$ python -q
>>> import numpy as np
>>> from numpy import linalg as LA
>>> np.set_printoptions(precision=2, suppress=True, linewidth=140, floatmode="fixed")
>>> F = np.load("mat.npy")
>>> print(F.round(2) + 0)
[[ 1.30  1.53  0.63  0.23 -0.77  0.04  0.97 -1.72]
 [-0.87  0.59 -0.07 -0.03  1.68 -1.86 -0.43 -1.19]
 [-1.08 -1.22  0.82 -0.06 -1.06 -1.17  1.77 -0.17]
 [-0.65  1.40  0.00  2.11 -0.20 -0.41  0.39  1.34]
 [ 0.65  0.60  0.74 -1.16  1.52  0.06  1.51  1.32]
 [-0.87 -0.08  2.45  0.40  0.48  1.11 -0.71 -0.36]
 [ 0.00 -1.00 -0.82  1.35  1.33  1.18  1.23 -0.89]
 [ 1.95 -1.21  0.84  1.07  0.31 -1.17 -0.54  0.37]]
>>> print(round(float(np.abs(LA.eigvals(F)).max()), 2))
3.0
>>> print(round(np.trace(F), 2))
9.05
>>> print(np.round(LA.det(F), 2))
-6561.0
>>> U, s = LA.svd(F)
Traceback (most recent call last):
  File "<python-input-8>", line 1, in <module>
    U, s = LA.svd(F)
    ^^^^
ValueError: too many values to unpack (expected 2)
>>> U, s, vt = LA.svd(F, full_matrices=False)
>>> print(np.round(U.T @ U, 2) + 0)
[[1.00 0.00 0.00 0.00 0.00 0.00 0.00 0.00]
 [0.00 1.00 0.00 0.00 0.00 0.00 0.00 0.00]
 [0.00 0.00 1.00 0.00 0.00 0.00 0.00 0.00]
 [0.00 0.00 0.00 1.00 0.00 0.00 0.00 0.00]
 [0.00 0.00 0.00 0.00 1.00 0.00 0.00 0.00]
 [0.00 0.00 0.00 0.00 0.00 1.00 0.00 0.00]
 [0.00 0.00 0.00 0.00 0.00 0.00 1.00 0.00]
 [0.00 0.00 0.00 0.00 0.00 0.00 0.00 1.00]]
>>> print(s)
[3.00 3.00 3.00 3.00 3.00 3.00 3.00 3.00]
>>> print(np.allclose(U * s @ vt, F))
True
>>> print(s / s[0])
[1.00 1.00 1.00 1.00 1.00 1.00 1.00 1.00]
>>> t3 = np.stack([F, 2 * F, F[::-1]])
>>> print(LA.norm(t3, axis=(1, 2)))
[ 8.49 16.97  8.49]
>>> print(t3.shape)
(3, 8, 8)
>>> print(LA.matrix_rank(t3.reshape(3, -1)))
2
>>> print((t3 @ F.T).shape)
(3, 8, 8)
>>> data = np.loadtxt("data.csv", delimiter=",")
>>> print(data.round(2) + 0)
[[-0.15  0.18 -0.13  0.16  0.37 -0.28 -0.19 -0.07  0.41 -0.30  0.60 -0.17]
 [-0.18 -0.25  0.19  0.48  0.29  0.15  0.06  0.06  0.12  0.71  0.12  0.00]
 [-0.28 -0.55 -0.13  0.02 -0.23 -0.68 -0.10 -0.20 -0.09  0.06 -0.11 -0.08]
 [-0.35 -0.10  0.33 -0.04 -0.15 -0.08  0.58  0.55  0.09 -0.24  0.13 -0.06]
 [ 0.15  0.16 -0.20 -0.15 -0.62 -0.08 -0.14  0.26  0.37  0.39  0.31  0.16]
 [ 0.45 -0.27 -0.41 -0.05  0.41 -0.21  0.22  0.38  0.11 -0.02 -0.10  0.35]
 [ 0.10  0.37  0.24  0.55 -0.08 -0.36 -0.32  0.35 -0.09 -0.11 -0.32  0.12]
 [ 0.38 -0.48  0.57 -0.02 -0.08  0.11 -0.31 -0.02  0.04 -0.23  0.29  0.23]
 [ 0.03  0.34  0.35 -0.41  0.25 -0.42  0.10 -0.11 -0.34  0.32  0.23  0.26]
 [-0.05  0.06 -0.19  0.44 -0.23  0.06  0.35 -0.34 -0.23 -0.16  0.28  0.56]
 [-0.33  0.06  0.18 -0.17  0.09  0.00 -0.04 -0.23  0.60 -0.05 -0.39  0.50]
 [-0.50 -0.10 -0.22 -0.15  0.11  0.23 -0.47  0.37 -0.34 -0.05  0.13  0.33]]
>>> x0 = np.array([-3, 2, 3, 2, 0, 2, 3, -3])
>>> rhs = F @ x0
>>> print(rhs)
[ 9.69  2.10  6.62  5.35 -0.14 11.73  6.97 -8.66]
>>> print(np.round(LA.solve(F, F[:, 7]), 2) + 0)
[0.00 0.00 0.00 0.00 0.00 0.00 0.00 1.00]
>>> print(np.round(LA.solve(F, -2 * rhs), 2) + 0)
[ 6.00 -4.00 -6.00 -4.00  0.00 -4.00 -6.00  6.00]
>>> print(np.round(LA.solve(F.T, F[0]), 2) + 0)
[1.00 0.00 0.00 0.00 0.00 0.00 0.00 0.00]
